% python3 -q
>>> import numpy as np
>>> from numpy import linalg as LA
>>> np.set_printoptions(suppress=True, linewidth=120)
>>> def rnd(a):
...     return np.round(a, 1) + 0
... 
>>> O, _ = LA.qr(np.array([[-1.1, 0.1, 0.0, -1.7, 0.4],
...     [-2.2, 0.1, -0.3, 0.5, 0.6],
...     [0.0, -0.7, -0.3, -2.0, 1.2],
...     [-1.0, 0.4, 1.9, 0.3, 0.7],
...     [-0.3, 0.1, 1.4, -0.3, -0.1]]))
>>> J = O[:, :4]
>>> rnd(J)
array([[-0.4,  0. ,  0.1,  0.9],
       [-0.8, -0.2,  0.3, -0.4],
       [ 0. , -0.9, -0.4,  0. ],
       [-0.4,  0.4, -0.6, -0.1],
       [-0.1,  0.1, -0.6,  0. ]])
>>> x = np.array([1, 0, -2, 1])
>>> target = J @ x
>>> rnd(target)
array([ 0.3, -1.9,  0.8,  0.8,  1.1])
>>> rnd(LA.pinv(J) @ J)
array([[1., 0., 0., 0.],
       [0., 1., 0., 0.],
       [0., 0., 1., 0.],
       [0., 0., 0., 1.]])
>>> rnd(LA.solve(J.T @ J, J.T @ target))
array([ 1.,  0., -2.,  1.])
>>> rng = np.random.default_rng(6878)
>>> target = target + 0.3 * rng.normal(size=5)
>>> rnd(target)
array([ 0.5, -1.7,  1. ,  0.5,  1.2])
>>> c, *_ = LA.lstsq(J, target)
>>> rnd(c)
array([ 0.9, -0.3, -1.9,  1.2])
>>> [round(float(LA.norm(LA.solve(J.T @ J + lam * np.eye(4), J.T @ target))), 2) for lam in (0, 1, 10, 100)]
[2.39, 1.19, 0.22, 0.02]
>>> rnd(J @ J.T)
array([[ 1. ,  0. ,  0. ,  0. ,  0. ],
       [ 0. ,  1. ,  0. ,  0.1, -0.1],
       [ 0. ,  0. ,  1. , -0.1,  0.2],
       [ 0. ,  0.1, -0.1,  0.7,  0.5],
       [ 0. , -0.1,  0.2,  0.5,  0.4]])
>>> rnd(J.T @ J)
array([[1., 0., 0., 0.],
       [0., 1., 0., 0.],
       [0., 0., 1., 0.],
       [0., 0., 0., 1.]])
>>> idx = rng.permutation(4)
>>> A2 = J[:, idx] * rng.choice([-1, 1], 4)
>>> rnd(A2)
array([[ 0.1, -0.9, -0.4,  0. ],
       [ 0.3,  0.4, -0.8, -0.2],
       [-0.4,  0. ,  0. , -0.9],
       [-0.6,  0.1, -0.4,  0.4],
       [-0.6,  0. , -0.1,  0.1]])
>>> Uu, _, vt = LA.svd(J.T @ A2)
>>> idx
array([2, 3, 0, 1])
>>> rnd(LA.lstsq(J, A2)[0])
array([[ 0.,  0.,  1.,  0.],
       [ 0.,  0.,  0.,  1.],
       [ 1.,  0.,  0.,  0.],
       [ 0., -1.,  0.,  0.]])
>>> rnd(Uu @ vt)
array([[ 0.,  0.,  1.,  0.],
       [ 0.,  0.,  0.,  1.],
       [ 1.,  0.,  0.,  0.],
       [ 0., -1.,  0.,  0.]])
>>> W1 = np.array([[3, 1], [1, 2], [1, 2], [0, 2]])
>>> c = np.array([0, 1])
>>> act = np.maximum(A2 @ W1 + c, 0)
>>> (act > 0).mean(axis=0)
array([0.2, 0.6])
>>> basis = np.array([[2, 8], [6, 2]])
>>> W1 @ basis
array([[12, 26],
       [14, 12],
       [14, 12],
       [12,  4]])
>>> m1 = np.array([[1, 0, 0], [-1, 1, 0], [4, -5, 1]])
>>> Uu, sv = LA.svd(m1)
Traceback (most recent call last):
  File "<python-input-34>", line 1, in <module>
    Uu, sv = LA.svd(m1)
    ^^^^^^
ValueError: too many values to unpack (expected 2)
>>> Uu, sv, vt = LA.svd(m1, full_matrices=False)
>>> Uu.shape, sv.shape, vt.shape
((3, 3), (3,), (3, 3))
>>> rnd(sv)
array([6.7, 0.8, 0.2])
>>> rnd(vt @ vt.T)
array([[1., 0., 0.],
       [0., 1., 0.],
       [0., 0., 1.]])
>>> (sv > 1e-8).sum()
np.int64(3)
>>> rnd(np.sqrt((sv ** 2).sum())), rnd(LA.norm(m1))
(np.float64(6.7), np.float64(6.7))
>>> idx = rng.permutation(3)
>>> idx
array([0, 2, 1])
>>> A2 = m1[idx][:, idx]
>>> np.trace(A2)
np.int64(3)
>>> A2
array([[ 1,  0,  0],
       [ 4,  1, -5],
       [-1,  0,  1]])
>>> M = np.loadtxt("x.csv", delimiter=",")
>>> M
array([[ 3.,  4.,  5.,  6.],
       [ 7.,  8.,  9., 10.],
       [11., 12., 13., 14.]])
>>> Uu, sv, vt = LA.svd(M)
>>> np.argmax(sv[:-1] / (sv[1:] + 1e-6)) + 1
np.int64(2)
>>> A2 = Uu[:, :2] @ np.diag(sv[:2]) @ vt[:2]
>>> rnd(np.abs(M - A2).max())
np.float64(0.0)
>>> rnd(LA.norm(M - A2) / LA.norm(M))
np.float64(0.0)
>>> rnd(LA.norm(M - A2, 2)), rnd(sv[2])
(np.float64(0.0), np.float64(0.0))
>>> r0 = np.array([1, -2])
>>> np.cross(M[2, :3], M[1, :3])
array([ 4., -8.,  4.])
>>> np.array([np.convolve(row, r0, "same") for row in M])
array([[  3.,  -2.,  -3.,  -4.],
       [  7.,  -6.,  -7.,  -8.],
       [ 11., -10., -11., -12.]])
>>> np.polyval(r0, M[2])
array([ 9., 10., 11., 12.])
>>> np.convolve(M[2], r0)
array([ 11., -10., -11., -12., -28.])
>>> rnd(LA.norm(M[2], 1)), rnd(LA.norm(M[2], np.inf))
(np.float64(50.0), np.float64(14.0))
>>> rnd(LA.norm(M[2] - M[0]))
np.float64(16.0)
>>> rnd(LA.norm(M, "nuc"))
np.float64(33.1)
>>> def softmax(z):
...     e = np.exp(z - z.max(axis=-1, keepdims=True))
...     return e / e.sum(axis=-1, keepdims=True)
... 
>>> softmax(M).sum(axis=1)
array([1., 1., 1.])
>>> att = M @ M.T / np.sqrt(4)
>>> softmax(att).round(6).argmax(axis=1)
array([2, 2, 2])
>>> rnd(softmax(att))
array([[0., 0., 1.],
       [0., 0., 1.],
       [0., 0., 1.]])
>>> data = np.loadtxt("dump.csv", delimiter=",")
>>> rnd(data)
array([[-0.1, -0.9,  0. , -0.4],
       [-0.2, -0.2, -0.9,  0.3],
       [-0.9,  0. ,  0.2,  0.2],
       [ 0.3, -0.4,  0.3,  0.8]])
>>> # orthonormal columns
>>> proj = np.triu(np.array([[-2, -1, 1, 0], [0, 2, -2, -3], [3, 0, -1, 1], [0, -2, -1, 3]]), 1) + np.eye(4)
>>> A2 = proj @ data @ LA.inv(proj)
>>> rnd(LA.det(A2))
np.float64(-1.0)
>>> LA.matrix_rank(A2)
np.int64(4)
>>> rnd(np.poly(A2))
array([ 1. , -0.8,  0. ,  0.8, -1. ])
>>> mat = np.load("run13.npy")
>>> rnd(mat)
array([[ 1.6, -0.5, -0.8,  1.3,  0.1],
       [ 1.7, -1.3, -0.8,  1.7,  0.3],
       [-2.4, -3.2,  1.5, -0.6,  1. ],
       [-1.4,  0.8,  0.7, -1.3, -0.2],
       [-1. ,  0.1,  0.5, -0.8,  0. ],
       [ 1.2, -1.2, -0.6,  1.3,  0.3]])
>>> A2 = mat + rng.integers(-2, 3, (6, 2)) @ rng.integers(-2, 3, (2, 5))
>>> rnd(A2)
array([[ 2.6, -4.5, -0.8, -2.7, -3.9],
       [-0.3,  6.7, -0.8,  9.7,  8.3],
       [-1.5, -5.2,  3.5, -2.6, -1. ],
       [ 0.6,  0.8,  8.7, -1.3, -0.2],
       [ 1. , -3.9,  4.5, -4.8, -4. ],
       [ 2.2, -3.2,  1.4, -0.7, -1.7]])
>>> np.abs(A2 - mat).sum(axis=1)
array([13., 26.,  9., 10., 18.,  9.])
>>> r0 = np.array([1, 1])
>>> rnd(np.polyval(r0, A2[0]))
array([ 3.6, -3.5,  0.2, -1.7, -2.9])
>>> rnd(np.convolve(A2[0], r0))
array([ 2.6, -1.9, -5.4, -3.5, -6.6, -3.9])
>>> rnd(np.correlate(A2[0], A2[5], "full"))
array([-4.5,  5.9,  8.3, -9.5, 27.5, -8.5,  1. ,  6.3, -8.8])
>>> rnd(np.array([np.convolve(row, r0, "same") for row in A2]))
array([[ 2.6, -1.9, -5.4, -3.5, -6.6],
       [-0.3,  6.4,  5.8,  8.9, 18. ],
       [-1.5, -6.6, -1.7,  1. , -3.5],
       [ 0.6,  1.4,  9.6,  7.4, -1.5],
       [ 1. , -2.9,  0.6, -0.2, -8.7],
       [ 2.2, -0.9, -1.8,  0.7, -2.4]])
>>> rnd(np.cross(A2[0, :3], A2[5, :3]))
array([-9. , -5.6,  1.9])
>>> rnd(softmax(mat[1]))
array([0.4, 0. , 0. , 0.4, 0.1])
>>> rnd(softmax(mat).sum(axis=1))
array([1., 1., 1., 1., 1., 1.])
>>> rnd(softmax(10 * mat[1]))
array([0.5, 0. , 0. , 0.5, 0. ])
>>> att = mat @ mat.T / np.sqrt(5)
>>> rnd(softmax(att)[1] @ mat)
array([ 1.6, -1.1, -0.8,  1.5,  0.3])
>>> rnd(softmax(att))
array([[0.3, 0.5, 0. , 0. , 0. , 0.2],
       [0.2, 0.5, 0. , 0. , 0. , 0.2],
       [0. , 0. , 1. , 0. , 0. , 0. ],
       [0. , 0. , 0.2, 0.6, 0.2, 0. ],
       [0. , 0. , 0.4, 0.3, 0.2, 0. ],
       [0.2, 0.5, 0. , 0. , 0. , 0.2]])
>>> softmax(att).round(6).argmax(axis=1)
array([1, 1, 2, 3, 2, 1])
>>> r0 = np.array([7, 0])
>>> rnd(np.correlate(mat[2], mat[3], "full"))
array([ 0.5,  3.9,  2.2, -6.2,  2.4,  4.1, -1.9,  1.7, -1.5])
>>> rnd(np.polyval(r0, mat[2]))
array([-17.2, -22.4,  10.5,  -3.9,   7.4])
>>> rnd(np.array([np.convolve(row, r0, "same") for row in mat]))
array([[ 11.4,  -3.7,  -5.9,   9.4,   0.7],
       [ 12. ,  -9.4,  -5.9,  11.9,   2.4],
       [-17.2, -22.4,  10.5,  -3.9,   7.4],
       [-10.1,   5.9,   5. ,  -9.2,  -1.4],
       [ -7.1,   0.6,   3.8,  -5.2,   0.1],
       [  8.8,  -8. ,  -4.2,   9.1,   2.1]])
>>> rnd(np.cross(mat[2, :3], mat[3, :3]))
array([-3.6, -0.4, -6.7])
>>> W0 = np.load("block15.npy")
>>> W0
array([[1, 1, 0, 3, 2],
       [1, 1, 0, 3, 2],
       [0, 0, 0, 0, 0],
       [3, 3, 0, 9, 6],
       [2, 2, 0, 6, 4]])
>>> W1 = np.array([[0, 2, 1, 1],
...     [-2, 1, -1, 0],
...     [-2, 2, -1, 1],
...     [0, 2, 0, 1],
...     [0, 1, 2, 1]])
>>> c = np.array([1, 3, -2, -1])
>>> act = np.maximum(W0 @ W1 + c, 0)
>>> (act > 0).mean(axis=0)
array([0.2, 1. , 0.8, 0.8])
>>> (act > 0).astype(int)
array([[0, 1, 1, 1],
       [0, 1, 1, 1],
       [1, 1, 0, 0],
       [0, 1, 1, 1],
       [0, 1, 1, 1]])
>>> basis = np.array([[3, -3], [-1, 2], [2, 1], [2, 0]])
>>> (act @ basis).round(6).argmax(axis=1)
array([1, 1, 1, 1, 1])
>>> act @ basis
array([[ 0, 30],
       [ 0, 30],
       [ 0,  3],
       [18, 82],
       [ 9, 56]])
>>> T = np.stack([W0, 4 * W0, W0[::-1]])
>>> LA.matrix_rank(T.reshape(3, -1))
np.int64(2)
>>> T.shape
(3, 5, 5)
>>> np.einsum("bij,cij->bc", T, T)
array([[ 225,  900,  150],
       [ 900, 3600,  600],
       [ 150,  600,  225]])
>>> arr = np.load("w.npy")
>>> arr
array([[ -0.5,   0.8,  -0.6,  -1.4,  -0.7],
       [ -0.4,  -1.4,   0.2,   0.4,   0.5],
       [  1.4,   1. ,   0.2,  -1.1,  -1.3],
       [  0.5,   1.1,  -0.1,   0.4,  -1.5],
       [  0.3,   1.7,  -0.4,   1.8,  -0.8],
       [  0.3,  -2.2,   1.3,  -1.5,  -0.3],
       [  0.9,  -0.6,  -0.2,   1.1,   0.7],
       [  2.2,  -1.3,   0.5,   0. ,  -1. ],
       [ -0.2,   0.8,  -1.1,   1.4,   0.1],
       [  1.3,   0.2,  -0.2,   1.1,   0.1],
       [  0.8,  -1.1,   0.8,  -0.3,   1.8],
       [-16. ,   2. , -26. ,  16. , -34. ],
       [  1.8,  -0.2,  -0.1,  -0.6,  -1.6],
       [  1.1,  -0.6,   0.2,   1.1,  -1. ],
       [ -0.1,  -0.6,  -0.2,   0.2,   2.4],
       [  1.2,   0.1,   0.5,  -0.1,   0. ],
       [  0.9,   0.5,   0.5,  -1.4,   0.9],
       [  0.4,  -0.5,   0.5,  -0.7,  -0.4]])
>>> x = np.array([1, 2, 3, -2, 1])
>>> target = arr @ x
>>> rnd(LA.pinv(arr) @ arr)
array([[1., 0., 0., 0., 0.],
       [0., 1., 0., 0., 0.],
       [0., 0., 1., 0., 0.],
       [0., 0., 0., 1., 0.],
       [0., 0., 0., 0., 1.]])
>>> target = target + 0.1 * rng.normal(size=18)
>>> rnd(target)
array([   1.3,   -2.9,    4.9,    0.3,   -1.7,    2.7,   -2.3,    0.2,   -4.6,   -1.1,    3.2, -156.2,    0.6,   -2.8,
          0.1,    3.2,    7. ,    1.8])
>>> c, *_ = LA.lstsq(arr, target)
>>> rnd(arr.T @ (target - arr @ c))
array([0., 0., 0., 0., 0.])
>>> [round(float(LA.norm(LA.solve(arr.T @ arr + lam * np.eye(5), arr.T @ target))), 2) for lam in (0, 1, 10, 100)]
[4.4, 4.21, 3.63, 3.11]
